$ python3 -q
>>> import numpy as np
>>> np.set_printoptions(precision=3, suppress=True, linewidth=120, legacy="1.25")
>>> def rnd(a):
...     return np.round(a, 3) + 0
... 
>>> F = np.loadtxt("case16.csv", delimiter=",")
>>> F
array([[-6.049,  3.97 ,  0.978,  2.984, -2.971],
       [-6.019,  3.964,  0.984,  3.048, -2.972],
       [-6.038,  3.983,  0.995,  2.995, -2.978],
       [-5.969,  4.044,  1.053,  3.015, -2.997],
       [-5.991,  3.988,  0.997,  3.014, -2.991],
       [-5.966,  3.999,  1.02 ,  2.967, -3.014],
       [-6.008,  4.01 ,  0.958,  3.018, -3.025],
       [-5.972,  3.994,  0.999,  3.018, -2.986],
       [-5.98 ,  3.995,  0.991,  2.979, -2.973],
       [-5.975,  3.995,  0.997,  3.005, -3.017],
       [-5.997,  3.968,  1.033,  2.998, -3.004],
       [-6.021,  3.979,  1.05 ,  3.015, -3.021],
       [-5.984,  4.003,  1.017,  2.978, -2.986],
       [-6.008,  4.002,  1.023,  2.971, -2.996],
       [-5.998,  3.978,  1.028,  2.997, -3.014],
       [-5.987,  3.957,  1.017,  3.002, -2.993],
       [ 4.973, -6.   ,  1.994,  2.008, -8.009],
       [ 5.014, -6.003,  1.975,  2.01 , -8.005],
       [ 5.033, -5.994,  2.004,  1.976, -7.985],
       [ 5.028, -5.986,  2.005,  1.998, -8.008],
       [ 5.004, -5.989,  1.979,  1.996, -7.98 ],
       [ 4.953, -6.009,  1.989,  2.013, -7.939],
       [ 5.003, -5.975,  1.97 ,  2.01 , -8.001],
       [ 5.022, -6.01 ,  1.967,  2.036, -7.992],
       [ 4.98 , -5.99 ,  2.008,  2.007, -7.981],
       [ 4.99 , -6.018,  1.998,  1.992, -7.988],
       [ 5.013, -6.007,  1.995,  1.999, -7.988],
       [ 5.014, -6.016,  2.005,  2.037, -7.992],
       [ 4.997, -6.007,  1.967,  2.031, -8.003],
       [ 5.016, -5.998,  1.982,  1.99 , -8.015],
       [ 4.991, -5.981,  2.005,  2.002, -7.981],
       [ 5.011, -5.978,  1.988,  2.009, -7.99 ]])
>>> r0, g = F[1], F[28]
>>> rnd(r0 @ r0)
71.033
>>> p = (r0 @ g) / (r0 @ r0) * r0
>>> rnd(g - p)
array([ 3.135, -4.781,  2.271,  2.974, -8.923])
>>> rnd(np.linalg.norm(r0 + g) ** 2 + np.linalg.norm(r0 - g) ** 2)
408.258
>>> Z = F[[31, 24]].astype(float)
>>> for _ in range(6):
...     lab = np.linalg.norm(F[:, None] - Z, axis=-1).argmin(axis=1)
...     Z = np.array([F[lab == j].mean(axis=0) for j in range(2)])
... 
>>> lab
array([1, 1, 1, 1, 1, 1, 1, 1, 1, 1, 1, 1, 1, 1, 1, 1, 0, 0, 0, 0, 0, 0, 0, 0, 0, 0, 0, 0, 0, 0, 0, 0])
>>> rnd(Z[1] - Z[0])
array([-11.   ,   9.987,  -0.981,   0.993,   4.995])
>>> rnd(Z)
array([[ 5.003, -5.998,  1.989,  2.007, -7.991],
       [-5.998,  3.989,  1.009,  3.   , -2.996]])
>>> K = np.loadtxt("x.csv", delimiter=",")
>>> K
array([[1.   , 0.5  , 0.25 , 0.125, 0.062, 0.031],
       [0.5  , 1.   , 0.5  , 0.25 , 0.125, 0.062],
       [0.25 , 0.5  , 1.   , 0.5  , 0.25 , 0.125],
       [0.125, 0.25 , 0.5  , 1.   , 0.5  , 0.25 ],
       [0.062, 0.125, 0.25 , 0.5  , 1.   , 0.5  ],
       [0.031, 0.062, 0.125, 0.25 , 0.5  , 1.   ]])
>>> th = np.radians(135)
>>> r_ = np.eye(5)
>>> r_[1, 1] = r_[2, 2] = np.cos(th)
>>> r_[1, 2], r_[2, 1] = -np.sin(th), np.sin(th)
>>> rnd(r_)
array([[ 1.   ,  0.   ,  0.   ,  0.   ,  0.   ],
       [ 0.   , -0.707, -0.707,  0.   ,  0.   ],
       [ 0.   ,  0.707, -0.707,  0.   ,  0.   ],
       [ 0.   ,  0.   ,  0.   ,  1.   ,  0.   ],
       [ 0.   ,  0.   ,  0.   ,  0.   ,  1.   ]])
>>> B = F @ r_.T
>>> np.allclose(np.linalg.norm(F, axis=1), np.linalg.norm(B, axis=1))
True
>>> np.allclose(F @ F.T, B @ B.T)
True
